$ python3 -q
>>> import numpy as np
>>> np.set_printoptions(suppress=True, linewidth=100)
>>> def rd(a):
...     return np.round(a, 1) + 0
... 
>>> rng = np.random.default_rng(2755)
>>> M = np.eye(5, dtype=int)[rng.permutation(5)]
>>> M
array([[0, 1, 0, 0, 0],
       [0, 0, 1, 0, 0],
       [1, 0, 0, 0, 0],
       [0, 0, 0, 0, 1],
       [0, 0, 0, 1, 0]])
>>> rd(np.sort(np.abs(np.linalg.eigvals(M)))[::-1])
array([1., 1., 1., 1., 1.])
>>> np.linalg.matrix_power(M, 100)
array([[0, 1, 0, 0, 0],
       [0, 0, 1, 0, 0],
       [1, 0, 0, 0, 0],
       [0, 0, 0, 1, 0],
       [0, 0, 0, 0, 1]])
>>> np.linalg.matrix_power(M, 2)
array([[0, 0, 1, 0, 0],
       [1, 0, 0, 0, 0],
       [0, 1, 0, 0, 0],
       [0, 0, 0, 1, 0],
       [0, 0, 0, 0, 1]])
>>> M @ np.ones(5)
array([1., 1., 1., 1., 1.])
>>> p = np.eye(5)[0]
>>> for _ in range(7):
...     p = p @ M
...     print(p.round(1))
... 
[0. 1. 0. 0. 0.]
[0. 0. 1. 0. 0.]
[1. 0. 0. 0. 0.]
[0. 1. 0. 0. 0.]
[0. 0. 1. 0. 0.]
[1. 0. 0. 0. 0.]
[0. 1. 0. 0. 0.]
>>> idx = rng.permutation(5)
>>> idx
array([2, 1, 0, 4, 3])
>>> M2 = M[idx][:, idx]
>>> np.diag(M2)
array([0, 0, 0, 0, 0])
>>> rd(np.linalg.det(M2)), rd(np.linalg.det(M[idx]))
(np.float64(-1.0), np.float64(-1.0))
>>> np.trace(M2)
np.int64(0)
>>> t3 = np.stack([M, 3 * M, M[::-1]])
>>> (t3 @ M.T).shape
(3, 5, 5)
>>> np.einsum("bij,cij->bc", t3, t3)
array([[ 5, 15,  1],
       [15, 45,  3],
       [ 1,  3,  5]])
>>> t3.shape
(3, 5, 5)
>>> rd(np.linalg.det(t3))
array([  -1., -243.,   -1.])
>>> np.linalg.matrix_rank(t3.reshape(3, -1))
np.int64(2)
>>> C2 = M.T @ M
>>> rd(np.linalg.eigvalsh(C2)[::-1])
array([1., 1., 1., 1., 1.])
>>> np.linalg.matrix_rank(C2)
np.int64(5)
>>> C2
array([[1, 0, 0, 0, 0],
       [0, 1, 0, 0, 0],
       [0, 0, 1, 0, 0],
       [0, 0, 0, 1, 0],
       [0, 0, 0, 0, 1]])
>>> data = np.loadtxt("mat.csv", delimiter=",")
>>> data
array([[-3.,  2.,  3.,  3.],
       [ 1., -3., -1.,  2.],
       [ 1., -2.,  3., -3.],
       [ 0.,  0.,  0.,  3.]])
>>> M2 = data / np.sqrt((data ** 2).mean(axis=1, keepdims=True))
>>> rd(M2[0])
array([-1.1,  0.7,  1.1,  1.1])
>>> rd(data - data.mean(axis=1, keepdims=True))
array([[-4.2,  0.8,  1.8,  1.8],
       [ 1.2, -2.8, -0.8,  2.2],
       [ 1.2, -1.8,  3.2, -2.8],
       [-0.8, -0.8, -0.8,  2.2]])
>>> t3 = np.stack([data, 5 * data, data[::-1]])
>>> rd(np.linalg.det(t3))
array([   84., 52500.,    84.])
>>> t3.shape
(3, 4, 4)
>>> J = np.loadtxt("m.csv", delimiter=",")
>>> J
array([[2., 0., 0., 0.],
       [1., 2., 0., 0.],
       [0., 0., 2., 0.],
       [0., 0., 1., 2.]])
>>> np.flatnonzero(np.linalg.matrix_power((J != 0) + (J.T != 0) + np.eye(4), 4)[3])
array([2, 3])
>>> (np.linalg.matrix_power((J != 0) + (J.T != 0) + np.eye(4), 4) > 0).astype(int)
array([[1, 1, 0, 0],
       [1, 1, 0, 0],
       [0, 0, 1, 1],
       [0, 0, 1, 1]])
>>> rd(np.sort(np.linalg.eigvals(J).real))
array([2., 2., 2., 2.])
>>> w, V = np.linalg.eig(J)
>>> rd(np.sort(np.linalg.eigvals(J.T)))
array([2., 2., 2., 2.])
>>> np.prod(w)
np.float64(16.0)
>>> J @ V[:, 0] - w[0] * V[:, 0]
array([0., 0., 0., 0.])
>>> rd(np.sort(np.linalg.eigvals(J @ J)))
array([4., 4., 4., 4.])
>>> def softmax(z):
...     e = np.exp(z - z.max(axis=-1, keepdims=True))
...     return e / e.sum(axis=-1, keepdims=True)
... 
>>> rd(softmax(J).sum(axis=1))
array([1., 1., 1., 1.])
>>> scores = J @ J.T / np.sqrt(4)
>>> rd(softmax(scores + np.triu(np.full(scores.shape, -np.inf), 1)))
array([[1. , 0. , 0. , 0. ],
       [0.2, 0.8, 0. , 0. ],
       [0.1, 0.1, 0.8, 0. ],
       [0.1, 0.1, 0.2, 0.7]])
>>> rd(softmax(scores))
array([[0.6, 0.2, 0.1, 0.1],
       [0.2, 0.7, 0.1, 0.1],
       [0.1, 0.1, 0.6, 0.2],
       [0.1, 0.1, 0.2, 0.7]])
>>> q, _ = np.linalg.qr(np.array([[1.0, -1.1, 0.3], [0.3, -0.6, 0.0], [0.8, 0.0, -0.7]]))
>>> V, _ = np.linalg.qr(np.array([[0.7, 1.2, -0.9, 0.1],
...     [1.7, -0.7, 0.2, 0.0],
...     [0.0, -1.9, 0.8, -0.3],
...     [-0.2, -1.2, -0.7, -0.9]]))
>>> s = 10 * 0.9 ** np.arange(3)
>>> A = q[:, :3] * s @ V[:3]
>>> rd(A)
array([[ 6.7,  0.2, -2.2, -6.3],
       [ 4.8, -4.9, -2.3,  4.3],
       [-3.9, -6. , -3.7, -4.7]])
>>> theta = np.radians(36)
>>> R = np.eye(4)
>>> R[3, 3] = R[2, 2] = np.cos(theta)
>>> R[3, 2], R[2, 3] = -np.sin(theta), np.sin(theta)
>>> rd(R)
array([[ 1. ,  0. ,  0. ,  0. ],
       [ 0. ,  1. ,  0. ,  0. ],
       [ 0. ,  0. ,  0.8,  0.6],
       [ 0. ,  0. , -0.6,  0.8]])
>>> M2 = A @ R.T
>>> rd(np.linalg.svd(A, compute_uv=False)), rd(np.linalg.svd(M2, compute_uv=False))
(array([10. ,  9. ,  8.1]), array([10. ,  9. ,  8.1]))
>>> rd(np.linalg.det(R)), rd(np.trace(R))
(np.float64(1.0), np.float64(3.6))
>>> rd(np.abs(M2 - A).max(axis=0))
array([0. , 0. , 3.3, 3.1])
>>> np.allclose(np.linalg.norm(A, axis=1), np.linalg.norm(M2, axis=1))
True
>>> np.allclose(A @ A.T, M2 @ M2.T)
True
>>> M2 = A / np.sqrt((A ** 2).mean(axis=1, keepdims=True))
>>> np.linalg.matrix_rank(M2) == np.linalg.matrix_rank(A)
np.True_
>>> np.linalg.matrix_rank(A - A.mean(axis=1, keepdims=True))
np.int64(3)
>>> np.linalg.norm(A, axis=1).argmax()
np.int64(0)
>>> rd(A[0] @ A[2])
np.float64(10.6)
>>> rd(np.linalg.norm(A) ** 2 / np.linalg.norm(A, 2) ** 2)
np.float64(2.5)
>>> rd(np.linalg.norm(A, 2))
np.float64(10.0)
>>> rd(np.linalg.norm(A, axis=1))
array([9.4, 8.4, 9.3])
>>> X = np.load("run19.npy")
>>> X
array([[ 0,  0,  0,  1,  0,  0,  0,  0],
       [ 0,  1,  1,  0,  1,  1,  0, -2],
       [ 0, -1,  2,  0, -2,  2,  1, -2],
       [ 2,  0,  0,  1,  0,  0,  0,  0],
       [ 0, -1, -2,  0, -2, -1,  0,  0],
       [ 0,  1, -2,  0,  2, -2, -2, -1],
       [ 0, -1,  1,  0,  2, -2,  0,  1],
       [ 0, -1,  1,  0, -2,  0,  2,  2]])
>>> (np.linalg.matrix_power((X != 0) + (X.T != 0) + np.eye(8), 8) > 0).astype(int)
array([[1, 0, 0, 1, 0, 0, 0, 0],
       [0, 1, 1, 0, 1, 1, 1, 1],
       [0, 1, 1, 0, 1, 1, 1, 1],
       [1, 0, 0, 1, 0, 0, 0, 0],
       [0, 1, 1, 0, 1, 1, 1, 1],
       [0, 1, 1, 0, 1, 1, 1, 1],
       [0, 1, 1, 0, 1, 1, 1, 1],
       [0, 1, 1, 0, 1, 1, 1, 1]])
>>> rd(np.linalg.det(X))
np.float64(-82.0)
>>> rd(np.sort(np.linalg.eigvals(X).real))
array([-3.6, -1.4, -1. ,  0.5,  0.5,  2. ,  2.5,  2.5])
>>> q, V = np.linalg.qr(X[:, :7])[0], np.linalg.qr(X[:, 7:])[0]
>>> s = np.linalg.svd(q.T @ V, compute_uv=False)
>>> rd(np.degrees(np.arccos(s.clip(0, 1))))
array([26.])
>>> rd(np.linalg.norm(q @ q.T - V @ V.T, 2))
np.float64(1.0)
>>> rd(s)
array([0.9])
>>> M2 = np.array([[0, 1, 0],
...     [3, 3, 3],
...     [2, 2, 1],
...     [2, 2, 2],
...     [2, 2, 3],
...     [3, 0, 1],
...     [0, 0, 1],
...     [0, 3, 2]])
>>> M2.T @ X.T
array([[  2,  10,   3,   2, -14,  -3,  -3,  -5],
       [  2,   1,  -9,   4, -11,   0,   6,   1],
       [  2,   4,  -8,   2, -12,   1,   4,  -2]])
>>> np.linalg.matrix_rank(X @ M2)
np.int64(3)
>>> left, s = np.linalg.svd(X)
Traceback (most recent call last):
  File "<python-input-88>", line 1, in <module>
    left, s = np.linalg.svd(X)
    ^^^^^^^
ValueError: too many values to unpack (expected 2)
>>> left, s, Vt = np.linalg.svd(X, full_matrices=False)
>>> rd(np.cumsum(s ** 2) / np.sum(s ** 2))
array([0.5, 0.7, 0.9, 0.9, 1. , 1. , 1. , 1. ])
>>> (s > 1e-8).sum()
np.int64(8)
>>> np.allclose(left * s @ Vt, X)
True
>>> rd(np.abs(Vt[0]))
array([0. , 0.2, 0.4, 0. , 0.6, 0.5, 0.4, 0. ])
>>> rd(s / s[0])
array([1. , 0.7, 0.6, 0.4, 0.3, 0.1, 0.1, 0. ])
>>> left.shape, s.shape, Vt.shape
((8, 8), (8,), (8, 8))
>>> cent = np.array([[3, 4, 2, 2, 5, 1, 4], [4, 3, 0, 3, 4, 2, 4], [5, 0, 3, 5, 3, 5, 4]])
>>> feats = rng.normal(size=(30, 3)) @ cent + np.array([0, 3, 4, -3, -5, 5, 1])
>>> rd(feats)
array([[ -7.1,   3.8,  -3.4, -10.6,  -9.6,  -3.2,  -4.9],
       [ -9.4,  -2.1,   2.4, -10.7, -13.3,  -1. ,  -7.9],
       [  2.1,   5.4,   5.4,  -1.5,  -1.9,   5.9,   3.6],
       [ -3.6,   2.6,   2.5,  -6.4,  -7.2,   1.8,  -1.9],
       [  0. ,  -0.3,   5.2,  -2.1,  -7.2,   6.9,  -0.1],
       [ 13.4,  14. ,  10. ,   7.4,  11.1,  12.4,  15.8],
       [ -9.6,  -4.6,   1.2, -10.3, -15.7,  -0.1,  -9.2],
       [  2.3,  -3.8,   5.5,   1. ,  -8.9,  10.8,   0.2],
       [ -3.3,   0. ,   3.8,  -5.4,  -8.8,   3.5,  -2.6],
       [ -1.7,   4.7,   4. ,  -5.1,  -4.4,   2.6,   0.5],
       [  6.5,   9.2,   6.8,   1.8,   3.4,   8.1,   8.5],
       [  0.3,   3.8,   4.3,  -2.9,  -4.1,   4.9,   1.6],
       [  6.4,   5.7,  10.2,   3. ,   1.7,  10.5,   7.5],
       [ -0.9,   2.3,   4.1,  -3.6,  -5.8,   4.6,   0.2],
       [ 13.2,   7. ,  11.1,   9.1,   5.8,  16. ,  13. ],
       [ -4.4,  -2.9,   1.7,  -5.8, -12.2,   3.7,  -4.8],
       [  1.1,   6.5,   4.4,  -2.8,  -1.7,   4.3,   3.2],
       [ -4.6,   0.5,  -1.5,  -7.3, -10.6,   1.1,  -4.1],
       [ -2.1,   0.5,   0.7,  -4.7,  -8.9,   3.8,  -2. ],
       [-11.2,  -3.1,  -0.4, -12.4, -15.8,  -2.6, -10. ],
       [-10.9,  -4.6,  -1.4, -11.8, -17.1,  -1.8, -10.5],
       [  7.5,  -2.6,   6. ,   5.6,  -5.7,  14.8,   4.4],
       [  0.3,   1.7,   3.7,  -2.4,  -6. ,   5.9,   0.6],
       [ 11.1,   7.7,   8.7,   6.7,   4.7,  13.3,  11.4],
       [ 14.6,  15.5,  12.5,   8.3,  13.5,  13.1,  17.5],
       [  7.6,  10.1,   5.9,   2.5,   4.3,   8.5,   9.4],
       [ -6.2,   2.1,   2.7,  -8.7,  -8.7,  -0.3,  -4. ],
       [  5.8,   8.8,   6.7,   1.2,   2.8,   7.7,   7.8],
       [  1.2,   7. ,   6.6,  -2.6,  -0.6,   4.6,   3.8],
       [ -7.6,   0.7,  -0.3, -10. , -11.3,  -1.4,  -5.9]])
>>> # rank 4
>>> Xs = feats - feats.mean(axis=0)
>>> V = np.linalg.svd(Xs)[2][:4]
>>> M2 = Xs - Xs @ V.T @ V
>>> rd(np.cov(Xs @ V.T, rowvar=False))
array([[260.3,   0. ,   0. ,   0. ],
       [  0. ,  20.1,   0. ,   0. ],
       [  0. ,   0. ,   2.3,   0. ],
       [  0. ,   0. ,   0. ,   0. ]])
>>> rd(np.linalg.norm(M2) / np.linalg.norm(Xs))
np.float64(0.0)
>>> rd((Xs @ V.T).std(axis=0))
array([15.9,  4.4,  1.5,  0. ])
>>> rd(np.diag(V.T @ V))
array([0.6, 0.5, 1. , 0.4, 0.7, 0.4, 0.3])
>>> left, s, Vt = np.linalg.svd(feats, full_matrices=False)
>>> rd(left.T @ left)
array([[1., 0., 0., 0., 0., 0., 0.],
       [0., 1., 0., 0., 0., 0., 0.],
       [0., 0., 1., 0., 0., 0., 0.],
       [0., 0., 0., 1., 0., 0., 0.],
       [0., 0., 0., 0., 1., 0., 0.],
       [0., 0., 0., 0., 0., 1., 0.],
       [0., 0., 0., 0., 0., 0., 1.]])
>>> rd(Vt @ Vt.T)
array([[1., 0., 0., 0., 0., 0., 0.],
       [0., 1., 0., 0., 0., 0., 0.],
       [0., 0., 1., 0., 0., 0., 0.],
       [0., 0., 0., 1., 0., 0., 0.],
       [0., 0., 0., 0., 1., 0., 0.],
       [0., 0., 0., 0., 0., 1., 0.],
       [0., 0., 0., 0., 0., 0., 1.]])
>>> rd(np.cumsum(s ** 2) / np.sum(s ** 2))
array([0.7, 0.9, 1. , 1. , 1. , 1. , 1. ])
>>> left.shape, s.shape, Vt.shape
((30, 7), (7,), (7, 7))
>>> rd(np.abs(Vt[0]))
array([0.5, 0.3, 0.2, 0.4, 0.4, 0.3, 0.5])
>>> W0 = (rng.random((6, 6)) < 0.3) + np.eye(6)
>>> W0 /= W0.sum(axis=1, keepdims=True)
>>> rd(W0)
array([[0.5, 0. , 0.5, 0. , 0. , 0. ],
       [0. , 0.4, 0.2, 0.2, 0.2, 0. ],
       [0. , 0.5, 0.5, 0. , 0. , 0. ],
       [0.5, 0. , 0. , 0.5, 0. , 0. ],
       [0.2, 0. , 0.2, 0. , 0.2, 0.2],
       [0. , 0. , 0. , 0. , 0. , 1. ]])
>>> # null space of dimension 1
>>> np.abs(np.diag(np.linalg.qr(W0)[1])) > 1e-9
array([ True,  True,  True, False,  True,  True])
>>> np.allclose(W0[:-1].T @ np.linalg.lstsq(W0[:-1].T, W0[-1])[0], W0[-1])
True
>>> rd(np.trace(np.linalg.pinv(W0) @ W0))
np.float64(5.0)
>>> W0 @ np.ones(6)
array([1., 1., 1., 1., 1., 1.])
>>> rd(np.linalg.matrix_power(W0, 2))
array([[0.2, 0.2, 0.5, 0. , 0. , 0. ],
       [0.2, 0.3, 0.2, 0.2, 0.1, 0. ],
       [0. , 0.4, 0.4, 0.1, 0.1, 0. ],
       [0.5, 0. , 0.2, 0.2, 0. , 0. ],
       [0.2, 0.1, 0.3, 0. , 0.1, 0.3],
       [0. , 0. , 0. , 0. , 0. , 1. ]])
>>> p = np.eye(6)[1]
>>> for _ in range(4):
...     p = p @ W0
...     print(p.round(1))
... 
[0.  0.4 0.2 0.2 0.2 0. ]
[0.2 0.3 0.2 0.2 0.1 0. ]
[0.2 0.2 0.3 0.1 0.1 0.1]
[0.2 0.2 0.3 0.1 0.1 0.1]
>>> left, s, Vt = np.linalg.svd(W0)
>>> np.argmax(s[:-1] / (s[1:] + 1e-6)) + 1
np.int64(5)
>>> M2 = left[:, :5] @ np.diag(s[:5]) @ Vt[:5]
>>> np.linalg.matrix_rank(M2)
np.int64(5)
>>> K = np.loadtxt("test9.csv", delimiter=",")
>>> rd(K)
array([[-0.3,  0. ,  0. , -0.9, -0.4, -0.1],
       [-0.7, -0.5,  0.1,  0.3, -0.3,  0.2],
       [ 0.4, -0.5, -0.6,  0.1, -0.5, -0.2],
       [ 0.4, -0.7,  0.5, -0.2,  0.3,  0.1],
       [ 0.3,  0.2,  0.4,  0.1, -0.6,  0.5],
       [ 0. ,  0. , -0.5, -0.3,  0.3,  0.8]])
>>> M2 = K / np.linalg.norm(K, axis=1, keepdims=True)
>>> C2 = M2 @ M2.T
>>> np.argwhere(np.triu(np.abs(C2) > 0.95, 1))
array([], shape=(0, 2), dtype=int64)
>>> rd(np.degrees(np.arccos(np.clip(C2[0, 2], -1, 1))))
np.float64(90.0)
>>> rd(C2)
array([[1., 0., 0., 0., 0., 0.],
       [0., 1., 0., 0., 0., 0.],
       [0., 0., 1., 0., 0., 0.],
       [0., 0., 0., 1., 0., 0.],
       [0., 0., 0., 0., 1., 0.],
       [0., 0., 0., 0., 0., 1.]])
